% python3 -q
>>> import numpy as np
>>> import numpy.linalg as la
>>> np.set_printoptions(precision=4, suppress=True, linewidth=100)
>>> A = np.array([[0.0, -0.5, 0.1, 0.0],
...     [-1.5, 0.7, 0.5, 1.9],
...     [-1.8, 0.3, 0.0, -1.2],
...     [0.9, -0.7, 0.8, -0.6]])
>>> rng = np.random.default_rng(18)
>>> A[2] = A[1] + 0.1 * rng.normal(size=4)
>>> A
array([[ 0.    , -0.5   ,  0.1   ,  0.    ],
       [-1.5   ,  0.7   ,  0.5   ,  1.9   ],
       [-1.5432,  0.587 ,  0.5674,  1.7892],
       [ 0.9   , -0.7   ,  0.8   , -0.6   ]])
>>> x = np.array([0, 0, 2, -2])
>>> y = A @ x
>>> y
array([ 0.2   , -2.8   , -2.4437,  2.8   ])
>>> la.solve(A, A[:, 3])
array([-0., -0.,  0.,  1.])
>>> np.round(la.solve(A, 5 * y), 4) + 0
array([  0.,   0.,  10., -10.])
>>> np.round(la.solve(A, y + A[:, 2]), 4) + 0
array([ 0.,  0.,  3., -2.])
>>> K = np.load("w.npy")
>>> K
array([[ 0.6527,  0.811 ,  0.8005],
       [-0.3969, -0.8178, -0.9121],
       [ 0.9946,  0.9964,  0.9757],
       [-0.983 , -0.9972, -0.9958],
       [-0.8977, -0.9991, -0.9999],
       [-0.493 , -0.8591, -0.9289],
       [ 0.    ,  0.    ,  0.    ],
       [ 0.7064,  0.7064,  0.5005],
       [-0.968 , -0.7658,  0.5005],
       [-0.5227,  0.1293,  0.7064],
       [-0.4621, -0.0699,  0.4136],
       [ 0.6751,  0.982 ,  0.9966],
       [ 0.9468,  0.8397,  0.1096],
       [-0.3452,  0.7163,  0.9626],
       [ 0.7352,  0.2821, -0.5005],
       [-0.5649, -0.9015, -0.9536],
       [-0.9871, -0.9944, -0.9805],
       [-0.6411, -0.2913,  0.3185],
       [-0.8511, -0.354 ,  0.6469]])
>>> P = np.triu(np.array([[-1, 2, 0, 1], [-3, 0, 3, -1], [0, 0, -1, -2], [3, 1, 3, -2]]), 1) + np.eye(4)
>>> out = P @ A @ la.inv(P)
>>> P @ A - A @ P
array([[-2.1   ,  0.7   ,  3.3   ,  2.9   ],
       [-5.5297,  5.461 , -1.1978,  9.1677],
       [-1.8   ,  4.4865, -3.361 ,  4.465 ],
       [ 0.    , -1.8   ,  2.1   ,  0.    ]])
>>> la.matrix_rank(out)
np.int64(4)
>>> round(la.det(out), 4)
np.float64(-0.1403)
>>> arr = np.loadtxt("sample15.csv", delimiter=",")
>>> arr
array([[0., 1., 1.],
       [1., 0., 1.],
       [1., 1., 0.]])
>>> # symmetric, so the eigenvalues are real
>>> x = np.array([-2, -1, -1])
>>> h1 = np.maximum(arr @ x, 0)
>>> np.tanh(arr @ x)
array([-0.964 , -0.9951, -0.9951])
>>> arr * (h1 > 1e-9)[:, None]
array([[0., 0., 0.],
       [0., 0., 0.],
       [0., 0., 0.]])
>>> lab = rng.permutation(3)
>>> out = arr[:, lab] * rng.choice([-1, 1], 3)
>>> out
array([[1., 0., 1.],
       [0., 1., 1.],
       [1., 1., 0.]])
>>> Uu, _, Vh = la.svd(arr.T @ out)
>>> lab
array([1, 0, 2])
